>>> import numpy as np
>>> np.set_printoptions(precision=3, suppress=True, linewidth=100, legacy="1.25")
>>> W2 = np.array([[0.7, -0.7, -0.5], [-2.1, -1.6, -1.0]])
>>> rng = np.random.default_rng(29)
>>> F = np.array([[5, 3],
...     [4, 5],
...     [2, 1],
...     [2, 5],
...     [1, 2],
...     [4, 1],
...     [4, 2],
...     [2, 4],
...     [5, 4],
...     [2, 2],
...     [3, 3],
...     [4, 4],
...     [2, 3],
...     [4, 1],
...     [2, 3],
...     [1, 0],
...     [4, 5],
...     [2, 5],
...     [2, 4],
...     [4, 2],
...     [1, 3],
...     [4, 4],
...     [5, 3]]) @ W2 + 0.02 * rng.normal(size=(23, 3))
>>> print(F)
[[ -2.808  -8.299  -5.503]
 [ -7.703 -10.799  -7.005]
 [ -0.694  -3.001  -1.989]
 [ -9.113  -9.407  -6.017]
 [ -3.533  -3.945  -2.499]
 [  0.683  -4.415  -3.012]
 [ -1.392  -5.989  -3.986]
 [ -6.982  -7.74   -4.994]
 [ -4.897  -9.944  -6.534]
 [ -2.756  -4.545  -2.991]
 [ -4.202  -6.889  -4.541]
 [ -5.611  -9.208  -5.965]
 [ -4.92   -6.193  -3.986]
 [  0.722  -4.409  -3.014]
 [ -4.944  -6.177  -3.976]
 [  0.69   -0.695  -0.528]
 [ -7.704 -10.785  -7.01 ]
 [ -9.099  -9.378  -5.988]
 [ -7.012  -7.768  -4.965]
 [ -1.38   -5.988  -3.986]
 [ -5.582  -5.525  -3.478]
 [ -5.617  -9.196  -6.002]
 [ -2.791  -8.265  -5.489]]
>>> dist = np.linalg.norm(F[:, None] - F[None], axis=-1)
>>> print(dist[:5, :5])
[[ 0.     5.698  6.7    6.423  5.34 ]
 [ 5.698  0.    11.623  2.213  9.202]
 [ 6.7   11.623  0.    11.32   3.035]
 [ 6.423  2.213 11.32   0.     8.565]
 [ 5.34   9.202  3.035  8.565  0.   ]]
>>> print(dist[11].round(6).argsort(kind="stable")[:4])
[11 21  8  7]
>>> print(np.unravel_index(dist.round(6).argmax(), dist.shape))
(1, 15)
>>> print(np.flatnonzero(dist[11] < dist.mean() / 2))
[ 7  8 11 18 21]
>>> print(dist.mean(axis=1).argmax())
15
>>> print(np.linalg.matrix_rank(dist ** 2))
5
>>> Ac = F - F.mean(axis=0)
>>> U, sv, VT = np.linalg.svd(Ac, full_matrices=False)
>>> print(np.round(Ac.mean(axis=0), 3) + 0)
[0. 0. 0.]
>>> print(np.abs(VT[0]).argmax())
0
>>> print(VT[0] * np.sign(VT[0, np.abs(VT[0]).argmax()]))
[0.692 0.61  0.385]
>>> print(sv)
[19.248  6.902  0.084]
>>> print(np.abs(U[:, 0]).argmax())
15
